$ python3 -q
>>> import numpy as np
>>> import numpy.linalg as la
>>> np.set_printoptions(precision=3, suppress=True, linewidth=160, legacy="1.25")
>>> X = np.array([[-2.0, 1.0, 1.0, 1.0, 1.0],
...     [1.0, -2.0, 1.0, 1.0, 1.0],
...     [1.0, 1.0, -2.0, 1.0, 1.0],
...     [1.0, 1.0, 1.0, -2.0, 1.0],
...     [1.0, 1.0, 1.0, 1.0, -2.0]])
>>> rng = np.random.default_rng(1)
>>> labels = rng.permutation(5)
>>> A2 = X[:, labels] * rng.choice([-1, 1], 5)
>>> A2
array([[ 1., -2., -1., -1.,  1.],
       [ 1.,  1.,  2., -1.,  1.],
       [ 1.,  1., -1.,  2.,  1.],
       [ 1.,  1., -1., -1., -2.],
       [-2.,  1., -1., -1.,  1.]])
>>> U, _, Vt = la.svd(X.T @ A2)
>>> np.round(la.lstsq(X, A2)[0], 3) + 0
array([[ 0.,  1.,  0.,  0.,  0.],
       [ 0.,  0., -1.,  0.,  0.],
       [ 0.,  0.,  0., -1.,  0.],
       [ 0.,  0.,  0.,  0.,  1.],
       [ 1.,  0.,  0.,  0.,  0.]])
>>> labels
array([4, 0, 1, 2, 3])
>>> vec = np.array([5, 1, 3, 5, 5])
>>> y = A2 @ vec
>>> y
array([  0.,  12.,  18., -12., -12.])
>>> la.solve(A2, 4 * y)
array([20.,  4., 12., 20., 20.])
>>> la.solve(A2, y + A2[:, 0])
array([6., 1., 3., 5., 5.])
>>> la.solve(A2, y)
array([5., 1., 3., 5., 5.])
>>> la.solve(A2, A2[:, 4])
array([-0.,  0., -0., -0.,  1.])
>>> M = np.loadtxt("layer9.csv", delimiter=",")
>>> M
array([[-2. ,  0.9, -0.6],
       [-1.1,  0.6,  0. ],
       [-0.3, -4.2, -0.6]])
>>> labels = rng.permutation(3)
>>> A2 = M[:, labels] * rng.choice([-1, 1], 3)
>>> A2
array([[-0.6,  2. , -0.9],
       [ 0. ,  1.1, -0.6],
       [-0.6,  0.3,  4.2]])
>>> U, _, Vt = la.svd(M.T @ A2)
>>> np.round(la.lstsq(M, A2)[0], 3) + 0
array([[ 0., -1.,  0.],
       [ 0.,  0., -1.],
       [ 1.,  0.,  0.]])
>>> labels
array([2, 0, 1])
>>> W0 = np.diag(np.array([5, 0, 9])) + -1 * np.eye(3, k=1) + -1 * np.eye(3, k=-1)
>>> W0
array([[ 5., -1.,  0.],
       [-1.,  0., -1.],
       [ 0., -1.,  9.]])
>>> vals, V = la.eigh(W0)
>>> vec = np.array([-2, 2, 0])
>>> V * np.abs(vals) @ V.T
array([[ 5.02 , -0.893,  0.011],
       [-0.893,  0.566, -0.939],
       [ 0.011, -0.939,  9.007]])
>>> vec @ W0 @ vec
28.0
>>> np.poly(W0)
array([  1., -14.,  43.,  14.])
>>> round(la.det(W0.T), 3)
-14.0
>>> round(float(la.eigvals(W0).sum().real), 3)
14.0
>>> la.eigvals(W0)
array([-0.296,  5.184,  9.113])
>>> np.abs(la.svd(W0)[2][-1])
array([0.185, 0.977, 0.105])
>>> [round(float(x), 3) for x in la.svd(W0, compute_uv=False)[:3]]
[9.113, 5.184, 0.296]
>>> la.cond(W0) > 100
False
>>> la.matrix_rank(W0, rtol=0.1)
2
>>> round(la.norm(W0, 2) / la.norm(W0), 3)
0.869
>>> round(np.log10(la.cond(W0)))
1
>>> arr = np.triu(rng.random((5, 5)) < 0.5, 1).astype(int)
>>> arr = arr + arr.T
>>> arr
array([[0, 1, 0, 0, 1],
       [1, 0, 1, 1, 1],
       [0, 1, 0, 1, 1],
       [0, 1, 1, 0, 1],
       [1, 1, 1, 1, 0]])
>>> np.round(np.poly(arr), 3) + 0
array([  1.,   0.,  -8., -10.,  -1.,   2.])
>>> round(la.det(2 * arr), 3), round(float(la.det(arr)), 3)
(-64.0, -2.0)
>>> def softmax(z):
...     e = np.exp(z - z.max(axis=-1, keepdims=True))
...     return e / e.sum(axis=-1, keepdims=True)
... 
>>> softmax(W0[1] + -2)
array([0.212, 0.576, 0.212])
>>> scores = W0 @ W0.T / np.sqrt(3)
>>> np.round(softmax(scores + np.triu(np.full(scores.shape, -np.inf), 1)), 3) + 0
array([[1.   , 0.   , 0.   ],
       [0.017, 0.983, 0.   ],
       [0.   , 0.   , 1.   ]])
>>> softmax(scores)[1] @ W0
array([-0.895, -0.019, -0.966])
>>> softmax(scores).round(6).argmax(axis=1)
array([0, 1, 2])
>>> W = np.array([[0, 0, 1, 3], [2, 0, 1, 3], [0, 0, 0, 0], [1, 0, 3, 3], [1, 1, 3, 3]])
>>> b = np.array([0, -1, 3, -3])
>>> act = np.maximum(arr @ W + b, 0)
>>> la.matrix_rank(act)
3
>>> act
array([[ 3,  0,  7,  3],
       [ 2,  0, 10,  6],
       [ 4,  0, 10,  6],
       [ 3,  0,  7,  3],
       [ 3,  0,  8,  6]])
>>> (act > 0).mean(axis=0)
array([1., 0., 1., 1.])
>>> W2 = np.array([[4, -1], [7, -3], [1, 5], [-3, -1]])
>>> W @ W2
array([[-8,  2],
       [ 0,  0],
       [ 0,  0],
       [-2, 11],
       [ 5,  8]])
>>> (act @ W2).round(6).argmax(axis=1)
array([1, 1, 1, 1, 1])
>>> J = np.load("m.npy")
>>> J
array([[ 0.901, -0.384,  0.303],
       [-0.017, -0.029, -0.018],
       [-0.005, -0.026,  0.01 ],
       [ 1.812, -0.778,  0.598],
       [ 0.863, -0.431,  0.314],
       [-0.906,  0.402, -0.339],
       [-0.019,  0.024,  0.039],
       [-1.814,  0.785, -0.591],
       [-1.816,  0.785, -0.555],
       [-1.847,  0.842, -0.604]])
>>> labels = J[:, 1] > np.median(J[:, 1])
>>> r0 = J[labels].mean(axis=0) - J[~labels].mean(axis=0)
>>> ((J - J.mean(axis=0)) @ r0 > 0).astype(int)
array([0, 0, 0, 0, 0, 1, 0, 1, 1, 1])
>>> W2 = J[[6, 3]].astype(float)
>>> for _ in range(6):
...     labels = la.norm(J[:, None] - W2, axis=-1).argmin(axis=1)
...     W2 = np.array([J[labels == j].mean(axis=0) for j in range(2)])
... 
>>> labels
array([1, 0, 0, 1, 1, 0, 0, 0, 0, 0])
>>> np.bincount(labels)
array([7, 3])
>>> W2[1] - W2[0]
array([ 2.11 , -0.929,  0.699])
>>> G = J.T @ J
>>> np.diag(G)
array([15.661,  3.044,  1.687])
>>> round(np.trace(G), 3), np.round((J ** 2).sum(), 3)
(20.392, 20.392)
>>> r0 = np.array([3, 2, 2, 2, 3])
>>> F = r0[np.abs(np.subtract.outer(np.arange(5), np.arange(5)))]
>>> F
array([[3, 2, 2, 2, 3],
       [2, 3, 2, 2, 2],
       [2, 2, 3, 2, 2],
       [2, 2, 2, 3, 2],
       [3, 2, 2, 2, 3]])
>>> U, sigma, Vt = la.svd(F)
>>> sigma.round(3) + 0
array([11.424,  1.576,  1.   ,  1.   ,  0.   ])
>>> np.argmax(sigma[:-1] / (sigma[1:] + 1e-6)) + 1
4
>>> A2 = U[:, :4] @ np.diag(sigma[:4]) @ Vt[:4]
>>> A2
array([[3., 2., 2., 2., 3.],
       [2., 3., 2., 2., 2.],
       [2., 2., 3., 2., 2.],
       [2., 2., 2., 3., 2.],
       [3., 2., 2., 2., 3.]])
>>> np.round(la.norm(F - A2) / la.norm(F), 3)
0.0
>>> round(la.norm(F - A2, 2), 3), round(sigma[4], 3)
(0.0, 0.0)
>>> round(np.abs(F - A2).max(), 3)
0.0
